% python3 -q
>>> import numpy as np
>>> np.set_printoptions(precision=1, suppress=True, linewidth=120)
>>> def rd(a):
...     return np.round(a, 1) + 0
... 
>>> E = np.load("run15.npy")
>>> E
array([[ 1,  0,  0,  0,  0,  0],
       [-3, -1,  0,  0,  0,  0],
       [ 0, -3,  0,  0,  0,  0],
       [ 0,  0,  1,  0,  0,  0],
       [ 0,  0, -3, -1,  0,  0],
       [ 0,  0,  0, -3,  0,  0],
       [ 0,  0,  0,  0,  1,  0],
       [ 0,  0,  0,  0, -3, -1],
       [ 0,  0,  0,  0,  0, -3]])
>>> hat = E @ np.linalg.solve(E.T @ E, E.T)
>>> rd(np.linalg.eigvalsh(hat))
array([0., 0., 0., 1., 1., 1., 1., 1., 1.])
>>> np.allclose(hat @ hat, hat)
True
>>> np.linalg.matrix_rank(np.eye(9) - hat)
np.int64(3)
>>> rd(hat @ E[:, 3])
array([ 0.,  0.,  0.,  0., -1., -3.,  0.,  0.,  0.])
>>> np.trace(hat)
np.float64(6.0)
>>> M2 = np.c_[E[:, :5] @ np.array([[1, 1, 2, 2, 2],
...     [0, 2, 0, 1, 0],
...     [0, 2, 2, 1, 1],
...     [0, 2, 2, 1, 1],
...     [1, 0, 2, 1, 1]]), np.array([-4, 1, 3, -5, 3, -2, -3, -3, -2])]
>>> M2
array([[ 1,  1,  2,  2,  2, -4],
       [-3, -5, -6, -7, -6,  1],
       [ 0, -6,  0, -3,  0,  3],
       [ 0,  2,  2,  1,  1, -5],
       [ 0, -8, -8, -4, -4,  3],
       [ 0, -6, -6, -3, -3, -2],
       [ 1,  0,  2,  1,  1, -3],
       [-3,  0, -6, -3, -3, -3],
       [ 0,  0,  0,  0,  0, -2]])
>>> rd(np.linalg.norm(M2 - E @ np.linalg.lstsq(E, M2)[0], axis=0))
array([0. , 0. , 0. , 0. , 0. , 6.3])
>>> rd(np.linalg.lstsq(E, M2[:, 0])[0])
array([1., 0., 0., 0., 1., 0.])
>>> vec = np.array([-3, 9, -3, 4, -5, 3])
>>> y = E @ vec
>>> y
array([ -3,   0, -27,  -3,   5, -12,  -5,  12,  -9])
>>> rng = np.random.default_rng(415844)
>>> y = y + 0.1 * rng.normal(size=9)
>>> rd(y)
array([ -3.2,   0. , -27.1,  -3. ,   5. , -11.9,  -4.9,  12. ,  -9. ])
>>> c, *_ = np.linalg.lstsq(E, y)
>>> rd(np.linalg.norm(y - E @ c))
np.float64(0.2)
>>> c.round()
array([-3.,  9., -3.,  4., -5.,  3.])
>>> [round(float(np.linalg.norm(np.linalg.solve(E.T @ E + lam * np.eye(6), E.T @ y))), 2) for lam in (0, 1, 10, 100)]
[12.22, 10.78, 5.33, 0.91]
>>> left, s, vt = np.linalg.svd(E, full_matrices=False)
>>> np.allclose(left * s @ vt, E)
True
>>> rd(vt @ vt.T)
array([[1., 0., 0., 0., 0., 0.],
       [0., 1., 0., 0., 0., 0.],
       [0., 0., 1., 0., 0., 0.],
       [0., 0., 0., 1., 0., 0.],
       [0., 0., 0., 0., 1., 0.],
       [0., 0., 0., 0., 0., 1.]])
>>> rd(left.T @ left)
array([[1., 0., 0., 0., 0., 0.],
       [0., 1., 0., 0., 0., 0.],
       [0., 0., 1., 0., 0., 0.],
       [0., 0., 0., 1., 0., 0.],
       [0., 0., 0., 0., 1., 0.],
       [0., 0., 0., 0., 0., 1.]])
>>> rd(np.cumsum(s ** 2) / np.sum(s ** 2))
array([0.2, 0.4, 0.6, 0.8, 0.9, 1. ])
>>> rd(s)
array([3.6, 3.6, 3.6, 2.6, 2.6, 2.6])
>>> rd(left.T @ E @ vt.T)
array([[3.6, 0. , 0. , 0. , 0. , 0. ],
       [0. , 3.6, 0. , 0. , 0. , 0. ],
       [0. , 0. , 3.6, 0. , 0. , 0. ],
       [0. , 0. , 0. , 2.6, 0. , 0. ],
       [0. , 0. , 0. , 0. , 2.6, 0. ],
       [0. , 0. , 0. , 0. , 0. , 2.6]])
>>> t = np.radians(72)
>>> Rm = np.eye(6)
>>> Rm[3, 3] = Rm[1, 1] = np.cos(t)
>>> Rm[3, 1], Rm[1, 3] = -np.sin(t), np.sin(t)
>>> rd(Rm)
array([[ 1. ,  0. ,  0. ,  0. ,  0. ,  0. ],
       [ 0. ,  0.3,  0. ,  1. ,  0. ,  0. ],
       [ 0. ,  0. ,  1. ,  0. ,  0. ,  0. ],
       [ 0. , -1. ,  0. ,  0.3,  0. ,  0. ],
       [ 0. ,  0. ,  0. ,  0. ,  1. ,  0. ],
       [ 0. ,  0. ,  0. ,  0. ,  0. ,  1. ]])
>>> M2 = E @ Rm.T
>>> rd(np.linalg.svd(E, compute_uv=False)), rd(np.linalg.svd(M2, compute_uv=False))
(array([3.6, 3.6, 3.6, 2.6, 2.6, 2.6]), array([3.6, 3.6, 3.6, 2.6, 2.6, 2.6]))
>>> rd(np.abs(M2 - E).max(axis=0))
array([0. , 2.9, 0. , 2.9, 0. , 0. ])
>>> mat = np.load("a.npy")
>>> mat
array([[-2.,  1.,  0.,  0.,  0.],
       [ 0., -2.,  1.,  0.,  0.],
       [ 0.,  0., -2.,  1.,  0.],
       [ 0.,  0.,  0., -2.,  1.],
       [ 0.,  0.,  0.,  0., -2.]])
>>> np.einsum("ij,ji->", mat, mat)
np.float64(20.0)
>>> rd(np.linalg.eigvals(mat).sum().real)
np.float64(-10.0)
>>> rd(np.linalg.eigvals(mat))
array([-2., -2., -2., -2., -2.])
>>> rd(np.linalg.det(2 * mat)), rd(np.linalg.det(mat))
(np.float64(-1024.0), np.float64(-32.0))
>>> np.kron(np.eye(2, dtype=int), mat)
array([[-2.,  1.,  0.,  0.,  0., -0.,  0.,  0.,  0.,  0.],
       [ 0., -2.,  1.,  0.,  0.,  0., -0.,  0.,  0.,  0.],
       [ 0.,  0., -2.,  1.,  0.,  0.,  0., -0.,  0.,  0.],
       [ 0.,  0.,  0., -2.,  1.,  0.,  0.,  0., -0.,  0.],
       [ 0.,  0.,  0.,  0., -2.,  0.,  0.,  0.,  0., -0.],
       [-0.,  0.,  0.,  0.,  0., -2.,  1.,  0.,  0.,  0.],
       [ 0., -0.,  0.,  0.,  0.,  0., -2.,  1.,  0.,  0.],
       [ 0.,  0., -0.,  0.,  0.,  0.,  0., -2.,  1.,  0.],
       [ 0.,  0.,  0., -0.,  0.,  0.,  0.,  0., -2.,  1.],
       [ 0.,  0.,  0.,  0., -0.,  0.,  0.,  0.,  0., -2.]])
>>> rd(np.linalg.det(mat[::-1]))
np.float64(-32.0)
>>> rd(np.linalg.det(mat.T))
np.float64(-32.0)
